% python3 -q
>>> import numpy as np
>>> np.set_printoptions(suppress=True, linewidth=120)
>>> def rnd(a):
...     return np.round(a, 3) + 0
... 
>>> Q, _ = np.linalg.qr(np.array([[-0.2, -1.0, -1.6, -0.9, 0.5, 0.7],
...     [-0.6, 1.4, 0.3, 0.5, -1.9, -0.3],
...     [2.1, 1.2, -0.8, 1.2, 1.0, 1.5],
...     [0.1, 0.2, -0.7, -0.3, 0.4, 0.5],
...     [1.3, -0.7, 0.9, 0.4, 1.6, -0.7],
...     [-1.0, 0.0, -2.0, 0.3, -1.4, 0.4]]))
>>> ev = np.array([-2, 4, 5, -1, -5, -2])
>>> X = Q @ np.diag(ev) @ Q.T
>>> print(rnd(X))
[[ 0.318 -3.215  0.376  1.938 -0.198  2.191]
 [-3.215  0.08   1.175  1.015 -1.621 -0.144]
 [ 0.376  1.175  0.38   1.094 -1.708  2.107]
 [ 1.938  1.015  1.094 -2.315 -0.554  0.549]
 [-0.198 -1.621 -1.708 -0.554 -0.577 -0.779]
 [ 2.191 -0.144  2.107  0.549 -0.779  1.114]]
>>> print(np.all(np.linalg.eigvalsh(X) > 0))
False
>>> ev, evecs = np.linalg.eigh(X)
>>> print(rnd(np.abs(evecs[:, -1])))
[0.536 0.139 0.436 0.252 0.224 0.624]
>>> print(np.unique(ev.round(6) + 0, return_counts=True)[1])
[1 2 1 1 1]
>>> print(rnd(ev))
[-5. -2. -2. -1.  4.  5.]
>>> print(rnd(evecs @ np.diag(ev) @ evecs.T))
[[ 0.318 -3.215  0.376  1.938 -0.198  2.191]
 [-3.215  0.08   1.175  1.015 -1.621 -0.144]
 [ 0.376  1.175  0.38   1.094 -1.708  2.107]
 [ 1.938  1.015  1.094 -2.315 -0.554  0.549]
 [-0.198 -1.621 -1.708 -0.554 -0.577 -0.779]
 [ 2.191 -0.144  2.107  0.549 -0.779  1.114]]
>>> print((ev > 1e-8).sum(), (ev < -1e-8).sum())
2 4
>>> print(rnd(np.linalg.eigvalsh(X + -3 * np.eye(6))))
[-8. -5. -5. -4.  1.  2.]
>>> u, g = X[2], X[4]
>>> print(rnd(u @ g))
-3.891
>>> p = (u @ g) / (u @ u) * u
>>> print(rnd((g - p) @ u))
0.0
>>> print(rnd(p))
[-0.143 -0.447 -0.145 -0.417  0.65  -0.802]
>>> m1 = np.loadtxt("w.csv", delimiter=",")
>>> print(m1)
[[ 0.  4. -1.  4.  4. -2.  1.]
 [-1.  3. -2.  3.  3. -3.  0.]
 [-1.  3. -2.  3.  3. -3.  0.]
 [ 0.  4. -1.  4.  4. -2.  1.]
 [ 0.  4. -1.  4.  4. -2.  1.]]
>>> left, sv, vt = np.linalg.svd(m1)
>>> print(np.argmax(sv[:-1] / (sv[1:] + 1e-6)) + 1)
2
>>> out = left[:, :2] @ np.diag(sv[:2]) @ vt[:2]
>>> print(rnd(out))
[[ 0.  4. -1.  4.  4. -2.  1.]
 [-1.  3. -2.  3.  3. -3.  0.]
 [-1.  3. -2.  3.  3. -3.  0.]
 [ 0.  4. -1.  4.  4. -2.  1.]
 [ 0.  4. -1.  4.  4. -2.  1.]]
